$ python3 -q
>>> import numpy as np
>>> from numpy import linalg as LA
>>> np.set_printoptions(precision=1, suppress=True, linewidth=160, sign=" ")
>>> B = np.array([[0, 1, 1, 0, 3, 2, 3, 1, 0, 0, 1, 1],
...     [1, 3, 0, 0, 2, 3, 0, 0, 0, 3, 2, 2],
...     [1, 1, 2, 1, 2, 2, 0, 3, 1, 3, 1, 2],
...     [3, 3, 0, 2, 2, 3, 3, 0, 0, 2, 2, 3]])
>>> m1 = B.T @ B
>>> m1
array([[ 11,  13,   2,   7,  10,  14,   9,   3,   1,  12,   9,  13],
       [ 13,  20,   3,   7,  17,  22,  12,   4,   1,  18,  14,  18],
       [  2,   3,   5,   2,   7,   6,   3,   7,   2,   6,   3,   5],
       [  7,   7,   2,   5,   6,   8,   6,   3,   1,   7,   5,   8],
       [ 10,  17,   7,   6,  21,  22,  15,   9,   2,  16,  13,  17],
       [ 14,  22,   6,   8,  22,  26,  15,   8,   2,  21,  16,  21],
       [  9,  12,   3,   6,  15,  15,  18,   3,   0,   6,   9,  12],
       [  3,   4,   7,   3,   9,   8,   3,  10,   3,   9,   4,   7],
       [  1,   1,   2,   1,   2,   2,   0,   3,   1,   3,   1,   2],
       [ 12,  18,   6,   7,  16,  21,   6,   9,   3,  22,  13,  18],
       [  9,  14,   3,   5,  13,  16,   9,   4,   1,  13,  10,  13],
       [ 13,  18,   5,   8,  17,  21,  12,   7,   2,  18,  13,  18]])
>>> vals, evecs = LA.eigh(m1)
>>> vals.round(1) + 0
array([   0. ,    0. ,    0. ,    0. ,    0. ,    0. ,    0. ,    0. ,    5.8,   13.1,   16.6,  131.6])
>>> np.round(evecs.T @ m1 @ evecs, 1) + 0
array([[   0. ,    0. ,    0. ,    0. ,    0. ,    0. ,    0. ,    0. ,    0. ,    0. ,    0. ,    0. ],
       [   0. ,    0. ,    0. ,    0. ,    0. ,    0. ,    0. ,    0. ,    0. ,    0. ,    0. ,    0. ],
       [   0. ,    0. ,    0. ,    0. ,    0. ,    0. ,    0. ,    0. ,    0. ,    0. ,    0. ,    0. ],
       [   0. ,    0. ,    0. ,    0. ,    0. ,    0. ,    0. ,    0. ,    0. ,    0. ,    0. ,    0. ],
       [   0. ,    0. ,    0. ,    0. ,    0. ,    0. ,    0. ,    0. ,    0. ,    0. ,    0. ,    0. ],
       [   0. ,    0. ,    0. ,    0. ,    0. ,    0. ,    0. ,    0. ,    0. ,    0. ,    0. ,    0. ],
       [   0. ,    0. ,    0. ,    0. ,    0. ,    0. ,    0. ,    0. ,    0. ,    0. ,    0. ,    0. ],
       [   0. ,    0. ,    0. ,    0. ,    0. ,    0. ,    0. ,    0. ,    0. ,    0. ,    0. ,    0. ],
       [   0. ,    0. ,    0. ,    0. ,    0. ,    0. ,    0. ,    0. ,    5.8,    0. ,    0. ,    0. ],
       [   0. ,    0. ,    0. ,    0. ,    0. ,    0. ,    0. ,    0. ,    0. ,   13.1,    0. ,    0. ],
       [   0. ,    0. ,    0. ,    0. ,    0. ,    0. ,    0. ,    0. ,    0. ,    0. ,   16.6,    0. ],
       [   0. ,    0. ,    0. ,    0. ,    0. ,    0. ,    0. ,    0. ,    0. ,    0. ,    0. ,  131.6]])
>>> (vals > 1e-8).sum(), (vals < -1e-8).sum()
(np.int64(4), np.int64(0))
>>> np.round(evecs.T @ evecs, 1) + 0
array([[ 1.,  0.,  0.,  0.,  0.,  0.,  0.,  0.,  0.,  0.,  0.,  0.],
       [ 0.,  1.,  0.,  0.,  0.,  0.,  0.,  0.,  0.,  0.,  0.,  0.],
       [ 0.,  0.,  1.,  0.,  0.,  0.,  0.,  0.,  0.,  0.,  0.,  0.],
       [ 0.,  0.,  0.,  1.,  0.,  0.,  0.,  0.,  0.,  0.,  0.,  0.],
       [ 0.,  0.,  0.,  0.,  1.,  0.,  0.,  0.,  0.,  0.,  0.,  0.],
       [ 0.,  0.,  0.,  0.,  0.,  1.,  0.,  0.,  0.,  0.,  0.,  0.],
       [ 0.,  0.,  0.,  0.,  0.,  0.,  1.,  0.,  0.,  0.,  0.,  0.],
       [ 0.,  0.,  0.,  0.,  0.,  0.,  0.,  1.,  0.,  0.,  0.,  0.],
       [ 0.,  0.,  0.,  0.,  0.,  0.,  0.,  0.,  1.,  0.,  0.,  0.],
       [ 0.,  0.,  0.,  0.,  0.,  0.,  0.,  0.,  0.,  1.,  0.,  0.],
       [ 0.,  0.,  0.,  0.,  0.,  0.,  0.,  0.,  0.,  0.,  1.,  0.],
       [ 0.,  0.,  0.,  0.,  0.,  0.,  0.,  0.,  0.,  0.,  0.,  1.]])
>>> np.round(np.abs(evecs[:, -1]), 1) + 0
array([ 0.3,  0.4,  0.1,  0.2,  0.4,  0.4,  0.3,  0.1,  0. ,  0.4,  0.3,  0.4])
>>> round(vals.sum(), 1), np.trace(m1)
(np.float64(167.0), np.int64(167))
>>> rk = LA.matrix_rank(m1)
>>> rk
np.int64(4)
>>> ns = LA.svd(m1)[2][rk:].T
>>> np.round(ns @ ns.T, 1) + 0
array([[ 0.6, -0.1,  0.1, -0.4,  0.2,  0. , -0.1,  0. ,  0. , -0.1,  0. , -0.2],
       [-0.1,  0.7,  0.1,  0. , -0.1, -0.2,  0. ,  0.2,  0.1, -0.2, -0.2, -0.1],
       [ 0.1,  0.1,  0.8,  0. , -0.1,  0. ,  0. , -0.4, -0.1, -0.1,  0. ,  0. ],
       [-0.4,  0. ,  0. ,  0.6,  0.2,  0.1, -0.1, -0.1, -0.1,  0. ,  0. , -0.2],
       [ 0.2, -0.1, -0.1,  0.2,  0.6, -0.2, -0.2, -0.1,  0. ,  0. , -0.1,  0. ],
       [ 0. , -0.2,  0. ,  0.1, -0.2,  0.7, -0.1,  0. ,  0. , -0.2, -0.2, -0.1],
       [-0.1,  0. ,  0. , -0.1, -0.2, -0.1,  0.3,  0. ,  0.1,  0.3,  0. , -0.1],
       [ 0. ,  0.2, -0.4, -0.1, -0.1,  0. ,  0. ,  0.5, -0.2, -0.1,  0.1, -0.1],
       [ 0. ,  0.1, -0.1, -0.1,  0. ,  0. ,  0.1, -0.2,  0.9, -0.1,  0. ,  0. ],
       [-0.1, -0.2, -0.1,  0. ,  0. , -0.2,  0.3, -0.1, -0.1,  0.6, -0.1, -0.2],
       [ 0. , -0.2,  0. ,  0. , -0.1, -0.2,  0. ,  0.1,  0. , -0.1,  0.9, -0.1],
       [-0.2, -0.1,  0. , -0.2,  0. , -0.1, -0.1, -0.1,  0. , -0.2, -0.1,  0.8]])
>>> LA.matrix_rank(m1.T @ m1), LA.matrix_rank(m1 @ m1.T)
(np.int64(4), np.int64(4))
>>> ns.shape
(12, 8)
>>> np.argsort(-LA.norm(m1, axis=0).round(6), kind="stable")[:3]
array([ 5,  4,  1])
>>> J = np.load("mat.npy")
>>> J.round(1) + 0
array([[  8.1,  -1.9,  -6.1,   3.8,  -2. ,   3.5,   0.7,  -4.6,   2.7,   3.7],
       [  3.7,  -4.1,  -1.4,   6.2,   0.1,  -5. ,  -9.1,  -6.2,  -7.1,   7.3],
       [  3.9,  -4.1,   2.3,   2.3,   5.9,   1.1,   4.9,  11.4,   6.9,   1.4],
       [  1.7,  -5.2,   2.2,   4.2,   0.6,  -2.5,  -6.1,  -3.2,  -4.1,   4.3],
       [  0.7,  -5.7,   2.9,   6. ,   2.1,  -7.4, -11. ,  -3.6,  -9. ,   7.1],
       [ -1.7,  -6.9,   7.2,   3.2,   2.3,  -3.4,  -6.5,   0. ,  -4.5,   2.8],
       [  4.9,  -3.6,  -1.1,   5.5,   4. ,  -4.2,  -3.5,   3.1,  -1.5,   6.3],
       [  6.9,  -2.5,  -3.9,   4.4,   1.2,   0.3,  -0.2,   0.2,   1.8,   4.7],
       [  3.3,  -4.4,   1.1,   3.9,   2.6,  -1.5,  -2.1,   2.1,  -0.1,   3.8],
       [  5.1,  -3.5,  -0.3,   2.4,   2.5,   2.7,   3.6,   4.9,   5.6,   1.6],
       [  1. ,  -5.5,   4.7,   2. ,   2.6,   0.8,  -0.1,   3.8,   1.9,   1. ],
       [  3.1,  -4.4,   2.8,  -1.3,  -0.5,   9.8,   8.5,   3.4,  10.5,  -3.9],
       [  4.9,  -3.5,   0. ,   5.1,   6.9,  -4.1,  -0.3,   9.7,   1.7,   5.6],
       [  5.2,  -3.4,  -0.7,   3.8,   3.6,  -0.4,   0.8,   5. ,   2.8,   3.7],
       [  7.2,  -2.4,  -3.5,   2.3,   0.2,   5.1,   4.7,   1.6,   6.7,   1.5],
       [  7.2,  -2.4,  -2.7,   3.5,   4.1,   1.5,   4.5,   7.7,   6.5,   3.2],
       [  1. ,  -5.5,   4.7,   2. ,   2.6,   0.8,  -0.1,   3.7,   1.9,   1. ],
       [ -0.5,  -6.2,   5.9,   3.1,   2.6,  -2.3,  -4.5,   1.4,  -2.5,   2.6],
       [  9.7,  -1.2,  -8.4,   7.1,   1.4,  -3.2,  -3.5,  -2. ,  -1.5,   8.6],
       [  3.5,  -4.2,   1.5,   3.5,   4.1,  -1. ,   0.1,   5.7,   2.1,   3.3],
       [  7.9,  -2.1,  -5.7,   4.2,  -1.3,   2.3,  -0.2,  -4. ,   1.8,   4.3],
       [  4.9,  -3.6,   0.1,   4. ,   5.6,  -1.7,   1.3,   8.5,   3.3,   4.1],
       [  0.9,  -5.6,   3.2,   5.1,   2.4,  -5.5,  -8.3,  -1.5,  -6.3,   5.7],
       [  2.8,  -4.6,   1.9,   3.4,   2.8,  -0.9,  -1.4,   2.8,   0.6,   3.1],
       [ -1.5,  -6.8,   7.5,   4.8,   6.1,  -7.6,  -7.6,   5.4,  -5.6,   5.1],
       [  1.7,  -5.1,   3. ,   5.3,   5.1,  -6.1,  -5.8,   4.1,  -3.8,   6. ]])
>>> Xc = J - J.mean(axis=0)
>>> evecs = LA.svd(Xc)[2][:4]
>>> B = Xc - Xc @ evecs.T @ evecs
>>> round(float(LA.norm(B) / LA.norm(Xc)), 1)
0.0
>>> LA.norm(B, axis=1).round(6).argmax()
np.int64(0)
>>> D = LA.norm(J[:, None] - J[None], axis=-1)
>>> LA.norm(J - J.mean(axis=0), axis=1)
array([ 13. ,  15.1,  13.9,   9.2,  16.8,  11.8,   5.8,   6.8,   1.1,   9.2,   6.8,  20.5,   9.7,   5. ,  12.8,  11.8,   6.8,   8.4,  13.8,   4.5,  11.5,
         8.2,  12. ,   1.9,  14.8,   9.4])
>>> np.flatnonzero(D[4] < D.mean() / 2)
array([  4,  22])
>>> r0, r1 = J[10], J[24]
>>> round(float(r0 @ r0), 1)
83.8
>>> pr = (r0 @ r1) / (r0 @ r0) * r0
>>> pr
array([ 1.3, -7. ,  6. ,  2.6,  3.4,  1. , -0.1,  4.8,  2.4,  1.3])
>>> r1 - pr
array([-2.8,  0.2,  1.5,  2.2,  2.8, -8.6, -7.5,  0.6, -8. ,  3.8])
>>> round(float((r1 - pr) @ r0), 1)
-0.0
>>> round(float(LA.norm(J, 2) / LA.norm(J)), 1)
0.7
>>> [round(float(x), 1) for x in LA.svd(J, compute_uv=False)[:3]]
[48.9, 40.4, 29.0]
>>> LA.matrix_rank(J, rtol=0.1)
np.int64(4)
>>> LA.cond(J) > 100
np.True_
>>> F = np.loadtxt("x.csv", delimiter=",")
>>> F
array([[ 4.1,  4.7, -5.5, -4.6, -1.8, -4.2, -1. ,  0.8, -0.6,  1.4,  0.5,  4.1],
       [-3. ,  2.2, -2.8, -4.5, -0.5,  1.4,  2.7,  1.8, -4.4,  1.1, -0.8,  2.4],
       [ 1.7, -1.4,  1.6, -2.9, -3.9, -4.4,  0. ,  2.4, -2.2,  2.4,  0.3, -1.5],
       [-2.6, -0.5, -0.8, -2. ,  6. , -1.2,  0.4,  2.8, -1.6, -4.3, -0.2, -2.2],
       [ 4.8, -1.9,  0.6, -0.7,  1.7, -6.1, -0.2, -0.7,  1.5, -8.6,  0.6,  4.1],
       [-0.2,  0.8, -1. ,  1.7,  1.8,  2.9,  0. , -2.7,  1.3,  0.2,  0.6, -1.7],
       [ 5.4,  4. ,  0. ,  0.8,  4.5, -1.6, -1.8, -1.7,  3.3,  1.7,  3. , -9.4],
       [ 2. , -2.3, -0.2,  1.8, -3.4,  0. ,  0.8, -0.5, -1.8,  0.4,  1. , -0.8],
       [-2.3, -1. , -5.2,  1.9,  3. , -2.3,  2. , -0.2,  1.1, -8.1,  2.9,  2.5],
       [-0.1, -1.1, -4.7,  1.3, -3.4, -1.8,  1.2, -1.2, -2.9, -0.6, -2.7,  3.3],
       [ 4.4, -1.5,  2.7, -1.4, -0.7, -2.1, -2.7,  4.4, -0.2,  1.6, -0.8, -2.4],
       [-2.2, -5.4, -0.1, -4.1,  2.9, -1.4, -0.2, -1.4,  2.1,  0.2,  3. , -0.9],
       [ 0.7, -3. ,  3.1, -4.2, -5.4,  5.1, -6.9,  1.5, -3.3, 11.1,  1.9,  1.6],
       [ 0.1,  2.5,  1.6, -2.5, -3.9,  2.7,  0.4, -1.1, -0.8,  1.9, -3. ,  0.3],
       [ 2.9,  0.3,  1.7,  3.1, -5.5,  3.3, -4. , -0.7,  0.2, -1.2, -3.1,  6.4],
       [-1. ,  0.9, -0.7,  3.6,  1.9,  3.3,  3.2,  3.5,  0.2,  0.4, -0.3,  0.7],
       [-1.1, -1.8,  2. , -2. , -0.9,  1.4,  0.4,  2.4, -4.1, -0.3, -1.1, -0.6],
       [-3.7, -3.8, -2.3, -3.6,  5. , -2.4, -0.3, -1.6, -2.9,  0.8, -1.2, -2.1],
       [ 0.2,  4.2, -5. , -1.7,  0. , -6.4,  0.6,  2.1, -4.6, -3.7,  1. ,  3.9],
       [ 4.6,  2.6, -0.8,  1.8,  1.4, -4.6, -0.5,  1.8, -0.1, -2.8,  3.6,  5.2],
       [-0.4,  1.3,  1.1,  3. ,  3.9,  0.9, -0.3,  1.1,  0. , -2.3, -3.6, -0.5],
       [-1.1, -1.3,  0.2,  1.2,  0.2, -1. , -0.5, -3.8,  2.9, -3.9,  3.2, -1.4],
       [-0.6, -2.4, -1.4,  4.1, -0.2,  4.4, -1.6, -2.6,  3.2,  3.3,  7.3, -5.2],
       [ 3. ,  4.4, -1.2,  3.7, -1.6, -1.4,  0.4,  0.3, -3. , -1.5,  4. , -4.9],
       [ 0.9, -5.9,  3.1, -1.2, -3.2, -0.7,  0.5, -1.6, -1.5,  1.3, -1.6,  0. ],
       [-2.5,  2.2, -2.2,  4.5,  3.7,  1.9, -1.3, -4.4, -2.6,  3.4,  4.9, -6.9],
       [ 5.8, -1.1,  0.5,  0.4, -2.9,  0.4,  1.6, -4.6, -3.2,  4.8,  2.9, -3.2],
       [-0.1, -2.9, -0.5,  5.2, -7.9,  2.9, -2.5,  0.5, -1.6,  6.7, -1. ,  2.7],
       [ 4.4, -4.4,  7. ,  0.6,  0.3,  1. , -0.7, -2.7,  3.2,  0.3, -2.9, -0.3],
       [ 0.8, -3.9,  4.6,  4.6, -2.2,  0.9, -1.8, -2.5, -0.4, -0.1,  3.4,  1.2],
       [-2.5,  2.7,  2. , -0.5, -4.7, -2.2, -1.2,  0.8,  0. ,  0. ,  1. ,  2.2],
       [-0.1, -0.5,  1.6,  1. , -2.5,  6.3,  0.1,  4.6,  2.9,  1.3, -3.5,  1.4]])
>>> Xc = F - F.mean(axis=0)
>>> left, sigma, Vt = LA.svd(Xc, full_matrices=False)
>>> np.round(Vt[0] * np.sign(Vt[0, np.abs(Vt[0]).argmax()]), 1) + 0
array([ 0. , -0.2,  0.3,  0.1, -0.5,  0.4, -0.2,  0. ,  0. ,  0.6, -0.1, -0.1])
>>> np.searchsorted(np.cumsum(sigma ** 2) / (sigma ** 2).sum(), 0.9) + 1
np.int64(8)
>>> LA.matrix_rank(Xc)
np.int64(12)
>>> sigma
array([ 28.7,  25. ,  19.6,  18.4,  17.6,  15.1,  11.6,  10.4,   8.8,   8.5,   7.3,   5.6])
>>> np.round(sigma ** 2 / (sigma ** 2).sum(), 1) + 0
array([ 0.3,  0.2,  0.1,  0.1,  0.1,  0.1,  0. ,  0. ,  0. ,  0. ,  0. ,  0. ])
>>> np.round(np.abs(Vt[-1]), 1) + 0
array([ 0.2,  0.2,  0.3,  0.2,  0.2,  0.4,  0.4,  0. ,  0.2,  0.5,  0. ,  0.3])
>>> round((sigma ** 2).sum() ** 2 / (sigma ** 4).sum(), 1)
np.float64(6.7)
>>> np.abs(Vt[0]).argmax()
np.int64(9)
